$ ipython --no-banner

In [1]: import numpy as np

In [2]: np.set_printoptions(suppress=True, linewidth=200)

In [3]: tidy = lambda a: np.round(a, 3) + 0

In [4]: J = np.loadtxt("x.csv", delimiter=",")

In [5]: J
Out[5]: 
array([[-0.753, -0.129, -0.405],
       [ 0.947,  0.264,  0.493],
       [-0.478, -0.05 , -0.363],
       [-0.905, -0.197, -0.572],
       [-0.291, -0.08 ,  0.188],
       [ 0.943,  0.217,  0.706],
       [-0.578, -0.1  , -0.188],
       [-0.217, -0.05 ,  0.07 ],
       [ 0.716,  0.119,  0.371],
       [-0.77 , -0.139, -0.388],
       [-0.8  , -0.129, -0.544],
       [-0.345, -0.03 , -0.291],
       [ 0.664,  0.129,  0.159],
       [ 0.523,  0.06 ,  0.371],
       [-0.814, -0.188, -0.188],
       [-0.77 , -0.149, -0.319],
       [ 0.753,  0.168,  0.11 ],
       [-0.414, -0.03 , -0.397],
       [ 0.821,  0.159,  0.43 ],
       [ 0.894,  0.188,  0.565],
       [ 0.641,  0.09 ,  0.397],
       [ 0.   ,  0.01 , -0.08 ],
       [ 0.978,  0.3  ,  0.721],
       [ 0.77 ,  0.119,  0.515],
       [ 0.675,  0.129,  0.188],
       [-0.578, -0.11 , -0.11 ],
       [ 0.414,  0.07 ,  0.1  ],
       [ 0.254,  0.03 ,  0.149],
       [-0.38 , -0.08 ,  0.04 ]])

In [6]: M2 = np.c_[J[:, :1] @ np.array([[4]]), np.array([-9, -5, -6, -4, 0, -4, 6, 2, 6, 9, 8, 6, -8, -6, 8, -4, -7, 7, -2, 6, 6, 2, 7, 1, -5, 1, -6, 8, -5])]

In [7]: M2
Out[7]: 
array([[-3.012, -9.   ],
       [ 3.788, -5.   ],
       [-1.912, -6.   ],
       [-3.62 , -4.   ],
       [-1.164,  0.   ],
       [ 3.772, -4.   ],
       [-2.312,  6.   ],
       [-0.868,  2.   ],
       [ 2.864,  6.   ],
       [-3.08 ,  9.   ],
       [-3.2  ,  8.   ],
       [-1.38 ,  6.   ],
       [ 2.656, -8.   ],
       [ 2.092, -6.   ],
       [-3.256,  8.   ],
       [-3.08 , -4.   ],
       [ 3.012, -7.   ],
       [-1.656,  7.   ],
       [ 3.284, -2.   ],
       [ 3.576,  6.   ],
       [ 2.564,  6.   ],
       [ 0.   ,  2.   ],
       [ 3.912,  7.   ],
       [ 3.08 ,  1.   ],
       [ 2.7  , -5.   ],
       [-2.312,  1.   ],
       [ 1.656, -6.   ],
       [ 1.016,  8.   ],
       [-1.52 , -5.   ]])

In [8]: tidy(np.linalg.lstsq(J, M2[:, 0])[0])
Out[8]: array([4., 0., 0.])

In [9]: np.linalg.matrix_rank(np.c_[J, M2])
Out[9]: np.int64(4)

In [10]: K = np.load("test14.npy")

In [11]: tidy(K)
Out[11]: 
array([[ 1.   ,  0.   ,  0.   ],
       [ 0.   ,  0.309, -0.951],
       [ 0.   ,  0.951,  0.309]])

In [12]: G = K.T @ K

In [13]: (K @ K.T).shape
Out[13]: (3, 3)

In [14]: np.trace(G), tidy((K ** 2).sum())
Out[14]: (np.float64(3.0), np.float64(3.0))

In [15]: np.allclose(G, G.T)
Out[15]: True

In [16]: tidy(np.diag(G))
Out[16]: array([1., 1., 1.])

In [17]: tidy(np.linalg.pinv(K))
Out[17]: 
array([[ 1.   ,  0.   ,  0.   ],
       [ 0.   ,  0.309,  0.951],
       [ 0.   , -0.951,  0.309]])

In [18]: tidy(K.T @ K)
Out[18]: 
array([[1., 0., 0.],
       [0., 1., 0.],
       [0., 0., 1.]])

In [19]: K[:, 2] @ K[:, 0]
Out[19]: np.float64(0.0)

In [20]: vec = np.array([3, 2, 3])

In [21]: y = K @ vec

In [22]: c, lr = np.zeros(3), 1 / np.linalg.norm(K, 2) ** 2

In [23]: for i in range(5):
    ...:     c -= lr * K.T @ (K @ c - y)
    ...:     if i % 1 == 0: print(i, round(np.linalg.norm(K @ c - y), 3))
    ...: 
0 0.0
1 0.0
2 0.0
3 0.0
4 0.0

In [24]: c
Out[24]: array([3., 2., 3.])

In [25]: X = np.load("a.npy")

In [26]: X
Out[26]: 
array([[ 2, -2, -1,  3],
       [ 2,  0, -1,  5],
       [ 4,  0,  0,  4],
       [ 3, -1, -1,  5],
       [ 6,  0,  1,  5],
       [ 4,  3,  4,  5],
       [ 4,  3,  2,  4],
       [ 6,  0,  5,  4],
       [ 6, -1,  7,  2],
       [ 3, -1,  8,  5]])

In [27]: vec = np.array([0, 3, 0, 3])

In [28]: y = X @ vec

In [29]: tidy(np.linalg.pinv(X) @ X)
Out[29]: 
array([[1., 0., 0., 0.],
       [0., 1., 0., 0.],
       [0., 0., 1., 0.],
       [0., 0., 0., 1.]])

In [30]: tidy(np.linalg.lstsq(X, y)[0])
Out[30]: array([0., 3., 0., 3.])

In [31]: y
Out[31]: array([ 3, 15, 12, 12, 15, 24, 21, 12,  3, 12])

In [32]: rng = np.random.default_rng(8762)

In [33]: y = y + 0.05 * rng.normal(size=10)

In [34]: tidy(y)
Out[34]: array([ 3.06 , 14.946, 12.008, 12.022, 14.988, 23.993, 20.934, 11.959,  3.117, 12.048])

In [35]: c, *_ = np.linalg.lstsq(X, y)

In [36]: [round(float(np.linalg.norm(np.linalg.solve(X.T @ X + lam * np.eye(4), X.T @ y))), 2) for lam in (0, 1, 10, 100)]
Out[36]: [4.22, 4.1, 3.33, 1.83]

In [37]: tidy(np.linalg.norm(y - X @ c))
Out[37]: np.float64(0.108)

In [38]: tidy(c)
Out[38]: array([0.003, 2.978, 0.006, 2.995])
